% ipython --no-banner

In [1]: import numpy as np

In [2]: from numpy import linalg as LA

In [3]: np.set_printoptions(suppress=True, linewidth=100)

In [4]: M = np.load("arr.npy")

In [5]: M
Out[5]: 
array([[ 0.7  , -1.5  , -1.2  ],
       [-0.628,  0.106,  1.184],
       [ 1.4  ,  0.2  , -1.2  ],
       [-0.6  ,  0.1  ,  1.2  ],
       [-0.2  ,  0.   ,  0.8  ],
       [ 0.3  , -0.8  ,  0.2  ]])

In [6]: x = np.array([-1, 4, 6])

In [7]: rhs = M @ x

In [8]: np.round(LA.pinv(M) @ M, 3) + 0
Out[8]: 
array([[1., 0., 0.],
       [0., 1., 0.],
       [0., 0., 1.]])

In [9]: np.round(LA.solve(M.T @ M, M.T @ rhs), 3)
Out[9]: array([-1.,  4.,  6.])

In [10]: np.round(LA.lstsq(M, rhs)[0], 3)
Out[10]: array([-1.,  4.,  6.])

In [11]: rng = np.random.default_rng(7720)

In [12]: rhs = rhs + 0.3 * rng.normal(size=6)

In [13]: rhs.round(3)
Out[13]: array([-13.998,   7.67 ,  -8.131,   8.29 ,   4.982,  -2.326])

In [14]: beta, *_ = LA.lstsq(M, rhs)

In [15]: beta.round(3)
Out[15]: array([-1.366,  4.008,  5.769])

In [16]: [round(float(LA.norm(LA.solve(M.T @ M + lam * np.eye(3), M.T @ rhs))), 2) for lam in (0, 1, 10, 100)]
Out[16]: [7.16, 6.09, 3.21, 0.58]

In [17]: B = np.c_[M[:, :1] @ np.array([[1]]), np.array([0, 1, 0, 0, 0, 1])]

In [18]: B
Out[18]: 
array([[ 0.7  ,  0.   ],
       [-0.628,  1.   ],
       [ 1.4  ,  0.   ],
       [-0.6  ,  0.   ],
       [-0.2  ,  0.   ],
       [ 0.3  ,  1.   ]])

In [19]: LA.matrix_rank(np.c_[M, B])
Out[19]: np.int64(4)

In [20]: Q, R = LA.qr(M)

In [21]: print(np.allclose(R.T @ R, M.T @ M))
True

In [22]: np.round(Q @ R, 3) + 0
Out[22]: 
array([[ 0.7  , -1.5  , -1.2  ],
       [-0.628,  0.106,  1.184],
       [ 1.4  ,  0.2  , -1.2  ],
       [-0.6  ,  0.1  ,  1.2  ],
       [-0.2  ,  0.   ,  0.8  ],
       [ 0.3  , -0.8  ,  0.2  ]])

In [23]: B = M + rng.integers(-2, 3, (6, 2)) @ rng.integers(-2, 3, (2, 3))

In [24]: B.round(3)
Out[24]: 
array([[ 0.7  ,  2.5  , -1.2  ],
       [ 1.372,  2.106,  3.184],
       [ 1.4  ,  2.2  , -1.2  ],
       [ 1.4  , -1.9  ,  3.2  ],
       [-1.2  , -3.   , -0.2  ],
       [ 4.3  , -0.8  ,  4.2  ]])

In [25]: print(np.abs(B - M).sum(axis=1))
[4. 6. 2. 6. 5. 8.]

In [26]: print(np.round(LA.svd(B - M, compute_uv=False), 3) + 0)
[7.16  5.978 0.   ]

In [27]: LA.matrix_rank(B - M, tol=1e-8)
Out[27]: np.int64(2)

In [28]: theta = np.radians(97)

In [29]: R = np.eye(3)

In [30]: R[1, 1] = R[2, 2] = np.cos(theta)

In [31]: R[1, 2], R[2, 1] = -np.sin(theta), np.sin(theta)

In [32]: R.round(3)
Out[32]: 
array([[ 1.   ,  0.   ,  0.   ],
       [ 0.   , -0.122, -0.993],
       [ 0.   ,  0.993, -0.122]])

In [33]: B = M @ R.T

In [34]: np.allclose(M @ M.T, B @ B.T)
Out[34]: True

In [35]: F = np.load("w.npy")

In [36]: print(F)
[[-0.95 -2.    1.   -4.   -5.    4.    3.  ]
 [-5.   -1.95 -2.   -1.   -1.    2.    1.  ]
 [-5.   -3.    0.05 -1.   -5.   -1.    0.  ]
 [-4.    4.    5.    0.05  1.    4.    1.  ]
 [ 5.   -1.   -5.    3.    0.05 -1.    5.  ]
 [-3.    0.   -5.    0.   -5.    2.05  0.  ]
 [-1.   -2.    1.   -4.   -5.    4.    3.05]]

In [37]: left, sigma, VT = LA.svd(F)

In [38]: print(sigma.round(3))
[14.849 11.295  7.982  5.912  3.692  2.979  0.016]

In [39]: B = left[:, :6] @ np.diag(sigma[:6]) @ VT[:6]

In [40]: round(LA.norm(F - B, 2), 3), np.round(sigma[6], 3)
Out[40]: (np.float64(0.016), np.float64(0.016))

In [41]: feats = np.loadtxt("out15.csv", delimiter=",")

In [42]: feats
Out[42]: 
array([[  4.05 ,  17.124,  -6.921,   6.516],
       [-12.655,   5.686,  -9.799, -10.56 ],
       [  4.813,  -8.825,   8.941, -14.799],
       [ -0.489,  13.939, -11.941,   7.93 ],
       [ -4.677, -18.171,   3.101,  -6.19 ],
       [-16.229,  -6.284,   9.554,   2.419],
       [ 12.631,   0.067,  -5.111,  14.64 ],
       [ 10.405,  15.216,   7.276,   2.691],
       [ 15.903,  -8.123,   7.874,  -4.372],
       [ -1.46 ,   0.995, -17.362,  -9.769],
       [  2.92 ,   8.739, -17.016,  -5.056],
       [  7.245, -18.492,   1.905,  -1.384],
       [ -5.361,  17.464,  -7.84 ,  -2.192],
       [  0.584, -10.467, -13.211, -10.751],
       [ -3.98 ,  13.419,  -0.158,  14.285],
       [ 11.816, -10.09 , -12.515,   1.404],
       [  1.673,  15.964,  -1.625, -11.82 ],
       [ -1.921,   5.153, -18.346,   5.76 ],
       [-10.395,   2.425,  15.398,   6.998],
       [-15.918, -10.487,   5.144,   3.193],
       [ -7.951,   1.165,   7.239,  16.823],
       [ 16.728,  -4.884,   4.738,   8.595],
       [  1.149,  10.038,   4.052, -16.778],
       [ 11.8  ,   6.633,  -1.389, -14.657],
       [  0.393,   6.494,  17.503,  -7.164],
       [  7.333,  -2.397, -17.643,  -5.403],
       [  6.985, -13.04 ,  13.224,  -2.508]])

In [43]: B = feats + rng.integers(-2, 3, (27, 2)) @ rng.integers(-2, 3, (2, 4))

In [44]: B.round(3)
Out[44]: 
array([[ 10.05 ,  19.124,  -2.921,   8.516],
       [-15.655,   0.686, -10.799,  -6.56 ],
       [  3.813,  -7.825,   7.941, -16.799],
       [  3.511,  17.939,  -9.941,   5.93 ],
       [ -0.677, -14.171,   5.101,  -8.19 ],
       [-16.229,  -6.284,   9.554,   2.419],
       [  9.631,  -4.933,  -6.111,  18.64 ],
       [ 13.405,  16.216,   9.276,   3.691],
       [ 16.903,  -9.123,   8.874,  -2.372],
       [  2.54 ,   0.995, -14.362,  -6.769],
       [ -3.08 ,   6.739, -21.016,  -7.056],
       [  9.245, -16.492,   2.905,  -2.384],
       [ -3.361,  19.464,  -6.84 ,  -3.192],
       [  2.584,  -8.467, -12.211, -11.751],
       [ -5.98 ,   7.419,  -0.158,  20.285],
       [  9.816, -16.09 , -12.515,   7.404],
       [  0.673,  12.964,  -1.625,  -8.82 ],
       [ -5.921,   5.153, -21.346,   2.76 ],
       [-10.395,  -1.575,  16.398,  11.998],
       [ -9.918,  -8.487,   9.144,   5.193],
       [ -1.951,   3.165,  11.239,  18.823],
       [ 21.728,  -1.884,   7.738,   8.595],
       [  4.149,  11.038,   6.052, -15.778],
       [ 11.8  ,   2.633,  -0.389,  -9.657],
       [  3.393,  11.494,  18.503, -11.164],
       [  3.333,  -2.397, -20.643,  -8.403],
       [  7.985, -10.04 ,  13.224,  -5.508]])

In [45]: print(np.round(np.abs(B - feats).sum(axis=1), 3))
[14. 13.  5. 12. 12.  0. 13.  7.  5. 10. 14.  6.  6.  6. 14. 14.  7. 10. 10. 14. 14. 11.  7. 10.
 13. 10.  7.]

In [46]: print(np.round(B - feats, 3))
[[ 6.  2.  4.  2.]
 [-3. -5. -1.  4.]
 [-1.  1. -1. -2.]
 [ 4.  4.  2. -2.]
 [ 4.  4.  2. -2.]
 [ 0.  0.  0.  0.]
 [-3. -5. -1.  4.]
 [ 3.  1.  2.  1.]
 [ 1. -1.  1.  2.]
 [ 4.  0.  3.  3.]
 [-6. -2. -4. -2.]
 [ 2.  2.  1. -1.]
 [ 2.  2.  1. -1.]
 [ 2.  2.  1. -1.]
 [-2. -6.  0.  6.]
 [-2. -6.  0.  6.]
 [-1. -3.  0.  3.]
 [-4.  0. -3. -3.]
 [ 0. -4.  1.  5.]
 [ 6.  2.  4.  2.]
 [ 6.  2.  4.  2.]
 [ 5.  3.  3.  0.]
 [ 3.  1.  2.  1.]
 [ 0. -4.  1.  5.]
 [ 3.  5.  1. -4.]
 [-4.  0. -3. -3.]
 [ 1.  3.  0. -3.]]
